>>> import numpy as np
>>> import numpy.linalg as la
>>> np.set_printoptions(precision=2, suppress=True, linewidth=100, sign=" ")
>>> def rd(a):
...     return np.round(a, 2) + 0
... 
>>> W0 = np.array([[5, 5, 5, 5], [5, 10, 10, 10], [5, 10, 15, 15], [5, 10, 15, 20]])
>>> vals, V = la.eigh(W0)
>>> x = np.array([0, -7, -7, -8])
>>> print(rd(x @ W0 @ x / (x @ x)), rd(vals[0]), rd(vals[-1]))
38.8 1.42 41.45
>>> print(rd(V * np.sqrt(vals) @ V.T))
[[ 1.93  0.82  0.59  0.51]
 [ 0.82  2.52  1.33  1.1 ]
 [ 0.59  1.33  3.03  1.92]
 [ 0.51  1.1   1.92  3.85]]
>>> print(rd(V * np.abs(vals) @ V.T))
[[  5.   5.   5.   5.]
 [  5.  10.  10.  10.]
 [  5.  10.  15.  15.]
 [  5.  10.  15.  20.]]
>>> print(np.abs(W0).sum(axis=1).max(), rd(np.abs(vals).max()))
50 41.45
>>> print(rd(la.eigvalsh(W0[1:, 1:])))
[  1.61   3.93  39.46]
>>> print(x @ W0 @ x)
6285
>>> print((np.sign(V[:, -1].round(6)) == np.sign(V[0, -1].round(6))).astype(int))
[ 1  1  1  1]
>>> vals, V = la.eig(W0)
>>> print(rd(np.sort(la.eigvals(W0 @ W0))))
[    2.       4.54    25.    1718.46]
>>> print(rd(vals))
[ 41.45   5.     2.13   1.42]
>>> print(rd(np.prod(vals)))
625.0
>>> print(rd(np.sort(la.eigvals(W0.T))))
[  1.42   2.13   5.    41.45]
>>> print(rd(W0 @ V[:, 0] - vals[0] * V[:, 0]))
[ 0.  0.  0.  0.]
>>> vals, V = la.eigh(W0)
>>> print(rd(vals))
[  1.42   2.13   5.    41.45]
>>> print(rd(np.abs(V[:, -1])))
[ 0.23  0.43  0.58  0.66]
>>> print(rd(la.svd(W0, compute_uv=False)))
[ 41.45   5.     2.13   1.42]
>>> print(rd(V.T @ W0 @ V))
[[  1.42   0.     0.     0.  ]
 [  0.     2.13   0.     0.  ]
 [  0.     0.     5.     0.  ]
 [  0.     0.     0.    41.45]]
>>> print(rd(V.T @ V))
[[ 1.  0.  0.  0.]
 [ 0.  1.  0.  0.]
 [ 0.  0.  1.  0.]
 [ 0.  0.  0.  1.]]
>>> print(rd(vals.sum()), np.trace(W0))
50.0 50
>>> print(rd(la.eigvalsh(W0 @ W0)))
[    2.       4.54    25.    1718.46]
>>> print((vals > 1e-8).sum(), (vals < -1e-8).sum())
4 0
